$ python -q
>>> import numpy as np
>>> from numpy import linalg as LA
>>> np.set_printoptions(precision=2, suppress=True, linewidth=200)
>>> F = np.load("x.npy")
>>> print(F)
[[  1  -1   1  -1]
 [  1   0   0   0]
 [  1   1   1   1]
 [  1   2   4   8]
 [  1   3   9  27]
 [  1   4  16  64]
 [  1   5  25 125]
 [  1   6  36 216]
 [  1   7  49 343]
 [  1   8  64 512]]
>>> other = np.array([[-2, 1], [1, 1], [0, -3], [2, 1]])
>>> print(np.einsum("ij->j", F))
[  10   35  205 1295]
>>> print(np.einsum("ik,kj->ij", F, other))
[[  -5   -4]
 [  -2    1]
 [   1    0]
 [  16   -1]
 [  55    4]
 [ 130   21]
 [ 253   56]
 [ 436  115]
 [ 691  204]
 [1030  329]]
>>> print(LA.matrix_rank(np.vstack([F, other.T])))
4
>>> print(LA.matrix_rank(F @ other))
2
>>> print(np.vstack([F, other.T]).shape)
(12, 4)
>>> P = F @ LA.solve(F.T @ F, F.T)
>>> print(round(np.trace(P), 2))
4.0
>>> print(P @ F[:, 0])
[1. 1. 1. 1. 1. 1. 1. 1. 1. 1.]
>>> print(np.round(LA.eigvalsh(P), 2) + 0)
[0. 0. 0. 0. 0. 0. 1. 1. 1. 1.]
>>> print(np.diag(P))
[0.82 0.3  0.33 0.31 0.24 0.24 0.31 0.33 0.3  0.82]
>>> print(np.allclose(P @ P, P))
True
>>> E = np.loadtxt("case2.csv", delimiter=",")
>>> print(E)
[[ 0.73  1.22 -0.04  0.86 -0.75 -0.02 -0.74]
 [-0.34  0.26 -1.08 -0.29  0.41 -0.67  0.21]
 [ 3.76  0.    3.75  0.69 -2.67  2.87 -1.23]
 [-1.06  0.11 -0.66  0.01  0.4   0.02  0.97]
 [ 0.23  0.   -0.07 -0.6   0.16 -1.35 -0.48]
 [ 0.19 -0.3  -0.04  0.67  0.03  1.2  -0.28]
 [ 0.47  1.92 -1.38  0.43 -0.36 -1.8  -1.41]
 [-2.09 -0.62 -1.09 -0.4   1.29 -0.41  1.35]
 [ 1.47  1.48  0.83  1.11 -1.61  1.16 -0.86]
 [ 1.51  0.34  0.92  0.62 -1.03  1.16 -0.73]
 [-2.06 -1.04 -1.62 -0.16  1.7   0.25  1.38]
 [-2.58 -1.96 -1.03 -0.89  2.11  0.01  2.04]
 [ 0.71 -0.29  0.04  0.36 -0.33  0.72 -0.13]
 [-0.03  0.24 -0.49  0.67  0.08  0.09 -0.24]]
>>> cent = E[[4, 7]].astype(float)
>>> for _ in range(4):
...     lab = LA.norm(E[:, None] - cent, axis=-1).argmin(axis=1)
...     cent = np.array([E[lab == j].mean(axis=0) for j in range(2)])
... 
>>> print(lab)
[0 0 0 1 0 0 0 1 0 0 1 1 0 0]
>>> print(np.abs(cent[1] - cent[0]).argmax())
0
>>> Xs = E - E.mean(axis=0)
>>> Uu, s, VT = LA.svd(Xs, full_matrices=False)
>>> print(np.round(Xs.mean(axis=0), 2) + 0)
[0. 0. 0. 0. 0. 0. 0.]
>>> print(np.round(s ** 2 / (s ** 2).sum(), 2) + 0)
[0.76 0.19 0.04 0.01 0.   0.   0.  ]
>>> M = np.load("layer11.npy")
>>> print(M)
[[-54 -54 -54 -54]
 [ 81  -9  81  -9]
 [-12 -12  -6  -6]
 [ 18  -2   9  -1]]
>>> def softmax(z):
...     e = np.exp(z - z.max(axis=-1, keepdims=True))
...     return e / e.sum(axis=-1, keepdims=True)
... 
>>> print(np.round(softmax(F[4] + -3), 2) + 0)
[0. 0. 0. 1.]
>>> print(softmax(F).sum(axis=1))
[1. 1. 1. 1. 1. 1. 1. 1. 1. 1.]
>>> scores = F @ F.T / np.sqrt(4)
>>> print(softmax(scores)[4] @ F)
[  1.   8.  64. 512.]
>>> print(np.round(softmax(scores), 2) + 0)
[[0.73 0.16 0.1  0.01 0.   0.   0.   0.   0.   0.  ]
 [0.1  0.1  0.1  0.1  0.1  0.1  0.1  0.1  0.1  0.1 ]
 [0.   0.   0.   0.   0.   0.   0.   0.   0.   1.  ]
 [0.   0.   0.   0.   0.   0.   0.   0.   0.   1.  ]
 [0.   0.   0.   0.   0.   0.   0.   0.   0.   1.  ]
 [0.   0.   0.   0.   0.   0.   0.   0.   0.   1.  ]
 [0.   0.   0.   0.   0.   0.   0.   0.   0.   1.  ]
 [0.   0.   0.   0.   0.   0.   0.   0.   0.   1.  ]
 [0.   0.   0.   0.   0.   0.   0.   0.   0.   1.  ]
 [0.   0.   0.   0.   0.   0.   0.   0.   0.   1.  ]]
>>> print(np.round(softmax(scores + np.triu(np.full(scores.shape, -np.inf), 1)), 2) + 0)
[[1.   0.   0.   0.   0.   0.   0.   0.   0.   0.  ]
 [0.5  0.5  0.   0.   0.   0.   0.   0.   0.   0.  ]
 [0.1  0.16 0.74 0.   0.   0.   0.   0.   0.   0.  ]
 [0.   0.   0.   1.   0.   0.   0.   0.   0.   0.  ]
 [0.   0.   0.   0.   1.   0.   0.   0.   0.   0.  ]
 [0.   0.   0.   0.   0.   1.   0.   0.   0.   0.  ]
 [0.   0.   0.   0.   0.   0.   1.   0.   0.   0.  ]
 [0.   0.   0.   0.   0.   0.   0.   1.   0.   0.  ]
 [0.   0.   0.   0.   0.   0.   0.   0.   1.   0.  ]
 [0.   0.   0.   0.   0.   0.   0.   0.   0.   1.  ]]
